% python3 -q
>>> import numpy as np
>>> from numpy import linalg as LA
>>> np.set_printoptions(suppress=True, linewidth=100)
>>> cent = np.array([[0, 0, 0], [3, 2, 0], [1, 0, 0]])
>>> feats = np.repeat(cent, 24 // 3, axis=0)
>>> rng = np.random.default_rng(21)
>>> feats = feats + 0.3 * rng.normal(size=feats.shape)
>>> feats.round(3)
array([[ 0.108,  0.453, -0.536],
       [ 0.506, -0.014, -0.24 ],
       [-0.241, -0.325, -0.067],
       [ 0.25 ,  0.175,  0.191],
       [-0.508, -0.471,  0.466],
       [ 0.291,  0.655,  0.363],
       [-0.307,  0.386,  0.189],
       [ 0.064, -0.246,  0.001],
       [ 2.956,  2.268,  0.037],
       [ 3.475,  1.768,  0.141],
       [ 3.15 ,  1.741, -0.354],
       [ 3.304,  2.155, -0.049],
       [ 3.118,  1.797,  0.072],
       [ 2.818,  2.057,  0.296],
       [ 2.898,  2.255, -0.31 ],
       [ 2.913,  1.591, -0.03 ],
       [ 1.024, -0.059, -0.08 ],
       [ 1.402,  0.427, -0.365],
       [ 1.352, -0.517, -0.22 ],
       [ 0.948,  0.033, -0.314],
       [ 0.783,  0.023, -0.208],
       [ 0.808,  0.2  ,  0.28 ],
       [ 0.982,  0.005, -0.006],
       [ 0.864, -0.153, -0.311]])
>>> G = feats.T @ feats
>>> np.round(np.diag(G), 3)
array([85.754, 32.738,  1.615])
>>> LA.matrix_rank(G)
np.int64(3)
>>> round(float(np.trace(G)), 3), round(float((feats ** 2).sum()), 3)
(120.107, 120.107)
>>> np.round(LA.eigvalsh(G)[::-1], 3)
array([114.476,   4.294,   1.337])
>>> G.round(3)
array([[85.754, 48.403, -2.312],
       [48.403, 32.738, -0.44 ],
       [-2.312, -0.44 ,  1.615]])
>>> (feats @ feats.T).shape
(24, 24)
>>> out = np.array([[3, 1], [1, 0], [2, -1], [2, -2]])
>>> cent = np.array([[3, -3, 0], [1, 2, 1]])
>>> data = out @ cent
>>> data
array([[ 10,  -7,   1],
       [  3,  -3,   0],
       [  5,  -8,  -1],
       [  4, -10,  -2]])
>>> np.round(data @ LA.pinv(data) @ data, 3) + 0
array([[ 10.,  -7.,   1.],
       [  3.,  -3.,   0.],
       [  5.,  -8.,  -1.],
       [  4., -10.,  -2.]])
>>> np.allclose(data[:-1].T @ LA.lstsq(data[:-1].T, data[-1])[0], data[-1])
True
>>> try:
...     LA.inv(data)
... except LA.LinAlgError as e:
...     print("failed:", e)
... 
failed: Last 2 dimensions of the array must be square
>>> LA.matrix_rank(data, rtol=0.1)
np.int64(2)
>>> [round(float(x), 3) for x in LA.svd(data, compute_uv=False)[:3]]
[18.708, 5.292, 0.0]
>>> LA.cond(data) > 100
np.True_
>>> vec = np.array([1, 3, -3])
>>> h1 = np.maximum(data @ vec, 0)
>>> np.maximum(data @ vec, 0) - np.maximum(-data @ vec, 0)
array([-14,  -6, -16, -20])
>>> np.maximum(data @ (3 * vec), 0)
array([0, 0, 0, 0])
>>> data.T @ h1
array([0, 0, 0])
>>> Uu, sv, Vt = LA.svd(data)
>>> V = Vt[:(sv > 1e-8).sum()]
>>> vec = data[2] + -3 * data[0] + rng.integers(2) * np.eye(3)[2]
>>> vec
array([-25.,  13.,  -4.])
>>> np.round(LA.norm(vec - V.T @ V @ vec), 3)
np.float64(0.0)
>>> Uu, sv, Vt = LA.svd(data)
>>> np.argmax(sv[:-1] / (sv[1:] + 1e-6)) + 1
np.int64(2)
>>> out = Uu[:, :2] @ np.diag(sv[:2]) @ Vt[:2]
>>> np.round(LA.norm(data - out, 2), 3), round(float(sv[2]), 3)
(np.float64(0.0), 0.0)
>>> out.round(3) + 0
array([[ 10.,  -7.,   1.],
       [  3.,  -3.,   0.],
       [  5.,  -8.,  -1.],
       [  4., -10.,  -2.]])
>>> mat = np.array([[-2.1, 0.5, -0.7],
...     [0.3, -0.7, -0.3],
...     [1.4, 0.9, -1.7],
...     [-0.6, 0.3, 1.0],
...     [0.2, -1.6, 0.3],
...     [-0.7, 0.7, 0.6],
...     [0.5, -0.8, 0.2],
...     [1.3, -0.7, -1.3],
...     [1.2, 1.3, 0.5],
...     [-2.4, 0.5, -0.2],
...     [0.7, -0.4, -1.6],
...     [0.4, -0.4, 1.0],
...     [1.2, 1.0, -1.2],
...     [0.1, -2.3, 1.4],
...     [0.4, -2.0, 0.1],
...     [-2.1, 1.3, 1.0],
...     [-0.2, 1.0, -0.3],
...     [0.3, 1.4, 1.0],
...     [0.3, 0.0, 2.0],
...     [-0.8, -1.7, -0.7],
...     [-0.3, -0.5, 0.0],
...     [-0.8, 1.0, -1.1]])
>>> mat[:, 0] = 5 * mat[:, 2] + 0.3 * rng.normal(size=22)
>>> mat.round(3)
array([[-3.525,  0.5  , -0.7  ],
       [-1.541, -0.7  , -0.3  ],
       [-8.44 ,  0.9  , -1.7  ],
       [ 5.159,  0.3  ,  1.   ],
       [ 1.926, -1.6  ,  0.3  ],
       [ 2.918,  0.7  ,  0.6  ],
       [ 0.88 , -0.8  ,  0.2  ],
       [-6.44 , -0.7  , -1.3  ],
       [ 2.246,  1.3  ,  0.5  ],
       [-0.618,  0.5  , -0.2  ],
       [-7.722, -0.4  , -1.6  ],
       [ 5.208, -0.4  ,  1.   ],
       [-6.036,  1.   , -1.2  ],
       [ 7.222, -2.3  ,  1.4  ],
       [ 0.815, -2.   ,  0.1  ],
       [ 5.15 ,  1.3  ,  1.   ],
       [-1.584,  1.   , -0.3  ],
       [ 4.494,  1.4  ,  1.   ],
       [10.284,  0.   ,  2.   ],
       [-3.606, -1.7  , -0.7  ],
       [-0.253, -0.5  ,  0.   ],
       [-5.233,  1.   , -1.1  ]])
>>> d = LA.norm(mat[:, None] - mat[None], axis=-1)
>>> d[15].round(6).argsort(kind="stable")[:4]
array([15, 17,  3, 11])
>>> d.shape
(22, 22)
>>> np.unravel_index(d.round(6).argmax(), d.shape)
(np.int64(2), np.int64(18))
